% ipython --no-banner

In [1]: import numpy as np

In [2]: import numpy.linalg as la

In [3]: np.set_printoptions(precision=1, suppress=True, linewidth=120)

In [4]: rd = lambda a: np.round(a, 1) + 0

In [5]: X = 0.5 ** np.abs(np.subtract.outer(np.arange(10), np.arange(10)))

In [6]: rd(X)
Out[6]: 
array([[1. , 0.5, 0.2, 0.1, 0.1, 0. , 0. , 0. , 0. , 0. ],
       [0.5, 1. , 0.5, 0.2, 0.1, 0.1, 0. , 0. , 0. , 0. ],
       [0.2, 0.5, 1. , 0.5, 0.2, 0.1, 0.1, 0. , 0. , 0. ],
       [0.1, 0.2, 0.5, 1. , 0.5, 0.2, 0.1, 0.1, 0. , 0. ],
       [0.1, 0.1, 0.2, 0.5, 1. , 0.5, 0.2, 0.1, 0.1, 0. ],
       [0. , 0.1, 0.1, 0.2, 0.5, 1. , 0.5, 0.2, 0.1, 0.1],
       [0. , 0. , 0.1, 0.1, 0.2, 0.5, 1. , 0.5, 0.2, 0.1],
       [0. , 0. , 0. , 0.1, 0.1, 0.2, 0.5, 1. , 0.5, 0.2],
       [0. , 0. , 0. , 0. , 0.1, 0.1, 0.2, 0.5, 1. , 0.5],
       [0. , 0. , 0. , 0. , 0. , 0.1, 0.1, 0.2, 0.5, 1. ]])

In [7]: # symmetric

In [8]: ev, V = la.eigh(X)

In [9]: rd(V.T @ V)
Out[9]: 
array([[1., 0., 0., 0., 0., 0., 0., 0., 0., 0.],
       [0., 1., 0., 0., 0., 0., 0., 0., 0., 0.],
       [0., 0., 1., 0., 0., 0., 0., 0., 0., 0.],
       [0., 0., 0., 1., 0., 0., 0., 0., 0., 0.],
       [0., 0., 0., 0., 1., 0., 0., 0., 0., 0.],
       [0., 0., 0., 0., 0., 1., 0., 0., 0., 0.],
       [0., 0., 0., 0., 0., 0., 1., 0., 0., 0.],
       [0., 0., 0., 0., 0., 0., 0., 1., 0., 0.],
       [0., 0., 0., 0., 0., 0., 0., 0., 1., 0.],
       [0., 0., 0., 0., 0., 0., 0., 0., 0., 1.]])

In [10]: np.unique(ev.round(6) + 0, return_counts=True)[1]
Out[10]: array([1, 1, 1, 1, 1, 1, 1, 1, 1, 1])

In [11]: rd(V @ np.diag(ev) @ V.T)
Out[11]: 
array([[1. , 0.5, 0.2, 0.1, 0.1, 0. , 0. , 0. , 0. , 0. ],
       [0.5, 1. , 0.5, 0.3, 0.1, 0.1, 0. , 0. , 0. , 0. ],
       [0.2, 0.5, 1. , 0.5, 0.3, 0.1, 0.1, 0. , 0. , 0. ],
       [0.1, 0.3, 0.5, 1. , 0.5, 0.2, 0.1, 0.1, 0. , 0. ],
       [0.1, 0.1, 0.3, 0.5, 1. , 0.5, 0.2, 0.1, 0.1, 0. ],
       [0. , 0.1, 0.1, 0.2, 0.5, 1. , 0.5, 0.2, 0.1, 0.1],
       [0. , 0. , 0.1, 0.1, 0.2, 0.5, 1. , 0.5, 0.2, 0.1],
       [0. , 0. , 0. , 0.1, 0.1, 0.2, 0.5, 1. , 0.5, 0.2],
       [0. , 0. , 0. , 0. , 0.1, 0.1, 0.2, 0.5, 1. , 0.5],
       [0. , 0. , 0. , 0. , 0. , 0.1, 0.1, 0.2, 0.5, 1. ]])
